In [1]: import numpy as np

In [2]: np.set_printoptions(suppress=True, linewidth=200)

In [3]: def rnd(a):
   ...:     return np.round(a, 2) + 0
   ...: 

In [4]: J = np.array([[2, 2, 2],
   ...:     [2, 3, 2],
   ...:     [3, 3, 2],
   ...:     [5, 4, 2],
   ...:     [7, 4, 4],
   ...:     [8, 4, 6],
   ...:     [10, 6, 7],
   ...:     [10, 8, 7],
   ...:     [11, 8, 9],
   ...:     [11, 8, 11],
   ...:     [11, 9, 12],
   ...:     [12, 9, 13],
   ...:     [14, 11, 15],
   ...:     [16, 11, 16],
   ...:     [17, 11, 17],
   ...:     [19, 13, 19]])

In [5]: J
Out[5]: 
array([[ 2,  2,  2],
       [ 2,  3,  2],
       [ 3,  3,  2],
       [ 5,  4,  2],
       [ 7,  4,  4],
       [ 8,  4,  6],
       [10,  6,  7],
       [10,  8,  7],
       [11,  8,  9],
       [11,  8, 11],
       [11,  9, 12],
       [12,  9, 13],
       [14, 11, 15],
       [16, 11, 16],
       [17, 11, 17],
       [19, 13, 19]])

In [6]: U, s, vt = np.linalg.svd(J, full_matrices=False)

In [7]: np.allclose(U * s @ vt, J)
Out[7]: True

In [8]: np.abs(U[:, 0]).round(6).argmax()
Out[8]: np.int64(15)

In [9]: rnd(s / s[0])
Out[9]: array([1.  , 0.07, 0.04])

In [10]: other = np.array([[-1, 1, -1], [-1, -1, -1], [-2, -1, 2]])

In [11]: np.vstack([J, other.T]).shape
Out[11]: (19, 3)

In [12]: other.T @ J.T
Out[12]: 
array([[ -8,  -9, -10, -13, -19, -24, -30, -32, -37, -41, -44, -47, -55, -59, -62, -70],
       [ -2,  -3,  -2,  -1,  -1,  -2,  -3,  -5,  -6,  -8, -10, -10, -12, -11, -11, -13],
       [  0,  -1,  -2,  -5,  -3,   0,  -2,  -4,  -1,   3,   4,   5,   5,   5,   6,   6]])

In [13]: np.einsum("ij->j", J)
Out[13]: array([158, 114, 144])

In [14]: np.linalg.matrix_rank(np.vstack([J, other.T]))
Out[14]: np.int64(3)

In [15]: np.einsum("ij,ij->i", J, J)
Out[15]: array([ 12,  17,  22,  45,  81, 116, 185, 213, 266, 306, 346, 394, 542, 633, 699, 891])
